% ipython --no-banner

In [1]: import numpy as np

In [2]: import numpy.linalg as la

In [3]: np.set_printoptions(suppress=True, linewidth=120)

In [4]: X = np.array([[0, 0, 0, 0, 0, 1, 0, 0],
   ...:     [0, 0, 0, 0, 0, 0, 1, 1],
   ...:     [0, 0, 0, 0, 0, 0, 0, 0],
   ...:     [0, 0, 0, 0, 0, 0, 0, 0],
   ...:     [0, 0, 0, 0, 0, 0, 0, 0],
   ...:     [1, 0, 0, 0, 0, 0, 0, 0],
   ...:     [0, 1, 0, 0, 0, 0, 0, 0],
   ...:     [0, 1, 0, 0, 0, 0, 0, 0]])

In [5]: np.all(la.eigvalsh(X) > 0)
Out[5]: np.False_

In [6]: [round(float(la.det(X[:i, :i])), 2) + 0 for i in range(1, 9)]
Out[6]: [0.0, 0.0, 0.0, 0.0, 0.0, 0.0, 0.0, 0.0]

In [7]: round(la.eigvalsh(X).min(), 1)
Out[7]: np.float64(-1.4)

In [8]: left, s, Vt = la.svd(X)

In [9]: vecs = Vt[:(s > 1e-8).sum()]

In [10]: rng = np.random.default_rng(571)

In [11]: vec = X[0] + -3 * X[1] + rng.integers(2) * np.eye(8)[0]

In [12]: vec
Out[12]: array([ 1.,  0.,  0.,  0.,  0.,  1., -3., -3.])

In [13]: round(float(la.norm(vec - vecs.T @ vecs @ vec)), 1)
Out[13]: 0.0

In [14]: np.unravel_index(np.abs(X).argmax(), X.shape)
Out[14]: (np.int64(0), np.int64(5))

In [15]: X[8]
Traceback (most recent call last):
  Cell In[15], line 1
    X[8]
IndexError: index 8 is out of bounds for axis 0 with size 8


In [16]: np.round(la.norm(X), 1)
Out[16]: np.float64(2.4)

In [17]: la.matrix_rank(X)
Out[17]: np.int64(4)

In [18]: np.diff(X, axis=0)
Out[18]: 
array([[ 0,  0,  0,  0,  0, -1,  1,  1],
       [ 0,  0,  0,  0,  0,  0, -1, -1],
       [ 0,  0,  0,  0,  0,  0,  0,  0],
       [ 0,  0,  0,  0,  0,  0,  0,  0],
       [ 1,  0,  0,  0,  0,  0,  0,  0],
       [-1,  1,  0,  0,  0,  0,  0,  0],
       [ 0,  0,  0,  0,  0,  0,  0,  0]])

In [19]: X - X[0]
Out[19]: 
array([[ 0,  0,  0,  0,  0,  0,  0,  0],
       [ 0,  0,  0,  0,  0, -1,  1,  1],
       [ 0,  0,  0,  0,  0, -1,  0,  0],
       [ 0,  0,  0,  0,  0, -1,  0,  0],
       [ 0,  0,  0,  0,  0, -1,  0,  0],
       [ 1,  0,  0,  0,  0, -1,  0,  0],
       [ 0,  1,  0,  0,  0, -1,  0,  0],
       [ 0,  1,  0,  0,  0, -1,  0,  0]])

In [20]: np.round(la.svd(X, compute_uv=False), 1) + 0
Out[20]: array([1.4, 1.4, 1. , 1. , 0. , 0. , 0. , 0. ])
